% python3 -q
>>> import numpy as np
>>> np.set_printoptions(suppress=True, linewidth=100)
>>> rd = lambda a: np.round(a, 4) + 0
>>> X = np.array([[0, 0, 0, 0, -2],
...     [0, 0, 2, 0, 0],
...     [-3, 0, 0, 0, 0],
...     [0, 3, 0, 0, 0],
...     [0, 0, 0, -2, 0]])
>>> np.linalg.matrix_power(X, 2)
array([[ 0,  0,  0,  4,  0],
       [-6,  0,  0,  0,  0],
       [ 0,  0,  0,  0,  6],
       [ 0,  0,  6,  0,  0],
       [ 0, -6,  0,  0,  0]])
>>> rd(np.linalg.det(X))
np.float64(-72.0)
>>> X @ X
array([[ 0,  0,  0,  4,  0],
       [-6,  0,  0,  0,  0],
       [ 0,  0,  0,  0,  6],
       [ 0,  0,  6,  0,  0],
       [ 0, -6,  0,  0,  0]])
>>> rd(np.sort(np.abs(np.linalg.eigvals(X))))
array([2.3522, 2.3522, 2.3522, 2.3522, 2.3522])
>>> (X - X.T) / 2
array([[ 0. ,  0. ,  1.5,  0. , -1. ],
       [ 0. ,  0. ,  1. , -1.5,  0. ],
       [-1.5, -1. ,  0. ,  0. ,  0. ],
       [ 0. ,  1.5,  0. ,  0. ,  1. ],
       [ 1. ,  0. ,  0. , -1. ,  0. ]])
>>> (X + X.T) / 2
array([[ 0. ,  0. , -1.5,  0. , -1. ],
       [ 0. ,  0. ,  1. ,  1.5,  0. ],
       [-1.5,  1. ,  0. ,  0. ,  0. ],
       [ 0. ,  1.5,  0. ,  0. , -1. ],
       [-1. ,  0. ,  0. , -1. ,  0. ]])
>>> T = np.stack([X, -2 * X, X[::-1]])
>>> (T @ X.T).shape
(3, 5, 5)
>>> np.einsum("bij,cij->bc", T, T)
array([[ 30, -60,   9],
       [-60, 120, -18],
       [  9, -18,  30]])
>>> T.shape
(3, 5, 5)
>>> out = np.linalg.inv(X)
>>> np.allclose(out, X.T)
False
>>> rd(np.linalg.slogdet(X)[0])
np.float64(-1.0)
>>> rd(np.linalg.det(X) * np.linalg.det(out))
np.float64(1.0)
>>> rd(out)
array([[ 0.    ,  0.    , -0.3333,  0.    ,  0.    ],
       [ 0.    ,  0.    ,  0.    ,  0.3333,  0.    ],
       [ 0.    ,  0.5   ,  0.    ,  0.    ,  0.    ],
       [ 0.    ,  0.    ,  0.    ,  0.    , -0.5   ],
       [-0.5   ,  0.    ,  0.    ,  0.    ,  0.    ]])
>>> rd(np.linalg.cond(X))
np.float64(1.5)
>>> out = np.array([[0, -3], [-3, -1], [-2, 1], [2, -3], [3, -2]])
>>> np.linalg.matrix_rank(X @ out)
np.int64(2)
>>> np.einsum("ij,ij->i", X, X)
array([4, 4, 9, 9, 4])
>>> np.einsum("ik,kj->ij", X, out)
array([[-6,  4],
       [-4,  2],
       [ 0,  9],
       [-9, -3],
       [-4,  6]])
